$ python -q
>>> import numpy as np
>>> import numpy.linalg as la
>>> np.set_printoptions(suppress=True, linewidth=120)
>>> A = np.load("x.npy")
>>> print(A)
[[ 0.72 -0.76  2.18 -1.71]
 [ 0.93  2.46  0.19 -0.51]
 [ 2.25 -0.88 -0.56  0.15]]
>>> print(np.abs(A).max())
2.46
>>> print(np.unravel_index(np.abs(A).argmax(), A.shape))
(np.int64(1), np.int64(1))
>>> print(A.sum(axis=0))
[ 3.9   0.82  1.81 -2.07]
>>> print(round(la.norm(A), 2))
4.71
>>> print(np.count_nonzero(A))
12
>>> print(np.round(la.svd(A, compute_uv=False), 2))
[3.   2.7  2.43]
>>> cov = A.T @ A
>>> print(cov.round(2))
[[ 6.45 -0.24  0.49 -1.37]
 [-0.24  7.4  -0.7  -0.09]
 [ 0.49 -0.7   5.1  -3.91]
 [-1.37 -0.09 -3.91  3.21]]
>>> print(np.allclose(cov, cov.T))
True
>>> print(np.round(la.svd(A, compute_uv=False) ** 2, 2))
[9.01 7.27 5.89]
>>> print(la.matrix_rank(cov))
3
>>> print((A @ A.T).shape)
(3, 3)
>>> mat = np.load("w.npy")
>>> print(mat)
[[  0  10   0]
 [-10   0   1]
 [  0  -1   0]]
>>> f = np.array([-1, 2])
>>> print(np.convolve(mat[1], f))
[ 10 -20  -1   2]
>>> print(np.correlate(mat[1], mat[2], "full"))
[ 0 10  0 -1  0]
>>> print(np.array([np.convolve(row, f, "same") for row in mat]))
[[  0 -10  20]
 [ 10 -20  -1]
 [  0   1  -2]]
>>> print(np.cross(mat[1, :3], mat[2, :3]))
[ 1  0 10]
>>> rank = la.matrix_rank(mat)
>>> print(rank)
2
>>> null = la.svd(mat)[2][rank:].T
>>> print([int(la.matrix_rank(mat[:i])) for i in range(1, len(mat) + 1)])
[1, 2, 2]
>>> hat = np.triu(np.array([[5, 4, 3], [4, 9, 0], [2, 6, 2]]), 1) + np.eye(3)
>>> other = hat @ mat @ la.inv(hat)
>>> print(round(la.det(other), 2))
0.0
>>> print(hat @ mat - mat @ hat)
[[-40.  -3.   4.]
 [  0.  40.  30.]
 [  0.   0.   0.]]
>>> U, sig, Vh = la.svd(mat)
>>> evecs = Vh[:(sig > 1e-8).sum()]
>>> rng = np.random.default_rng(571743)
>>> x0 = mat[1] + 2 * mat[2] + rng.integers(2) * np.eye(3)[1]
>>> print(x0)
[-10.  -1.   1.]
>>> print(np.round(evecs.T @ evecs, 2))
[[ 0.99  0.   -0.1 ]
 [ 0.    1.    0.  ]
 [-0.1   0.    0.01]]
>>> print(la.matrix_rank(np.vstack([mat, x0])))
2
>>> print(np.allclose(evecs.T @ evecs @ x0, x0))
True
>>> m1 = np.load("arr.npy")
>>> print(m1)
[[ 0.  3. -2.  0.]
 [-1.  3. -3.  0.]
 [-1. -2. -2.  2.]
 [ 0.  0.  0.  9.]]
>>> x0 = np.array([1, 1, 3, -3])
>>> target = m1 @ x0
>>> coef, lr = np.zeros(4), 1 / la.norm(m1, 2) ** 2
>>> for i in range(12):
...     coef -= lr * m1.T @ (m1 @ coef - target)
...     if i % 2 == 0: print(i, round(la.norm(m1 @ coef - target), 2))
... 
0 8.81
2 6.3
4 4.87
6 3.86
8 3.08
10 2.46
>>> print(coef.round(2))
[ 1.02  0.5   2.39 -3.06]
>>> evals, evecs = la.eig(m1)
>>> print(round(np.prod(evals), 2))
-63.0
>>> print(np.round(np.sort(la.eigvals(m1 @ m1)), 2))
[ 0.39 10.04 12.57 81.  ]
>>> print(evals.round(2))
[-3.17  0.62  3.55  9.  ]
>>> print(np.round(np.sort(la.eigvals(la.inv(m1))), 2))
[-0.32  0.11  0.28  1.6 ]
>>> x0 = np.array([-2, -1, -1, -2])
>>> target = m1 @ x0
>>> print(target)
[ -1.   2.   2. -18.]
>>> print(np.round(la.solve(m1.T, m1[0]), 2) + 0)
[1. 0. 0. 0.]
>>> print(np.round(la.solve(m1, target), 2))
[-2. -1. -1. -2.]
>>> print(np.round(la.solve(m1, 5 * target), 2))
[-10.  -5.  -5. -10.]
>>> other = np.array([[1, -2], [0, -1]])
>>> W2 = np.kron(other, m1)
>>> print(W2.shape)
(8, 8)
>>> print(np.round(la.norm(A[2], 1), 2), np.round(la.norm(A[2], np.inf), 2))
3.84 2.25
>>> print(round(la.norm(A[2] - A[1]), 2))
3.73
>>> print(np.round(la.norm(A, axis=0), 2))
[2.54 2.72 2.26 1.79]
>>> print(np.round(la.norm(A, 1), 2), np.round(la.norm(A, np.inf), 2))
4.1 5.37
>>> print(la.norm(A, axis=1).argmax())
0
>>> M = np.load("layer0.npy")
>>> print(M.round(2))
[[0.44 0.11 0.   0.44]
 [0.56 0.33 0.   0.11]
 [0.3  0.1  0.3  0.3 ]
 [0.27 0.2  0.27 0.27]]
>>> x0 = np.array([0, -6, 6, 0])
>>> target = M @ x0
>>> print(target.round(2))
[-0.67 -2.    1.2   0.4 ]
>>> print(np.round(la.solve(M.T, M[1]), 2) + 0)
[0. 1. 0. 0.]
>>> print(np.round(la.solve(M, -1 * target), 2) + 0)
[ 0.  6. -6.  0.]
>>> print(np.round(la.solve(M, M[:, 2]), 2) + 0)
[0. 0. 1. 0.]
>>> print(np.round(la.solve(M, target), 2) + 0)
[ 0. -6.  6.  0.]
>>> print(np.round(la.solve(M, target + M[:, 3]), 2) + 0)
[ 0. -6.  6.  1.]
>>> hat = np.triu(np.array([[3, 1, 0, -8], [-7, -5, 3, 8], [-3, -5, -3, -8], [3, -1, -6, -9]]), 1) + np.eye(4)
>>> other = hat @ M @ la.inv(hat)
>>> print(other.round(2))
[[ -1.13  -0.02  -2.07 -27.  ]
 [  3.59  -1.36   7.1   99.5 ]
 [ -1.83   0.33  -2.83 -41.83]
 [  0.27  -0.07   0.47   6.67]]
>>> print(np.round(hat @ M - M @ hat, 2))
[[-1.58 -1.71 -2.47  0.64]
 [ 3.03  1.34  2.03  4.81]
 [-2.13 -1.9  -2.43  1.87]
 [ 0.   -0.27 -0.6   2.67]]
>>> print(round(np.trace(other), 2), round(np.trace(M), 2))
1.34 1.34
>>> print(np.round(np.poly(other), 2))
[ 1.   -1.34  0.39 -0.05  0.01]
>>> theta = np.radians(135)
>>> Rm = np.eye(4)
>>> Rm[2, 2] = Rm[3, 3] = np.cos(theta)
>>> Rm[2, 3], Rm[3, 2] = -np.sin(theta), np.sin(theta)
>>> print(Rm.round(2))
[[ 1.    0.    0.    0.  ]
 [ 0.    1.    0.    0.  ]
 [ 0.    0.   -0.71 -0.71]
 [ 0.    0.    0.71 -0.71]]
>>> other = M @ Rm.T
>>> print(np.allclose(la.norm(M, axis=1), la.norm(other, axis=1)))
True
>>> print(other.round(2) + 0)
[[ 0.44  0.11 -0.31 -0.31]
 [ 0.56  0.33 -0.08 -0.08]
 [ 0.3   0.1  -0.42  0.  ]
 [ 0.27  0.2  -0.38  0.  ]]
>>> print(np.allclose(M @ M.T, other @ other.T))
True
>>> print(np.round(la.svd(M, compute_uv=False), 2), np.round(la.svd(other, compute_uv=False), 2))
[1.08 0.37 0.26 0.06] [1.08 0.37 0.26 0.06]
>>> print(round(la.det(Rm), 2), round(float(np.trace(Rm)), 2))
1.0 0.59
>>> print(np.round(np.abs(other - M).max(axis=0), 2))
[0.   0.   0.72 0.76]
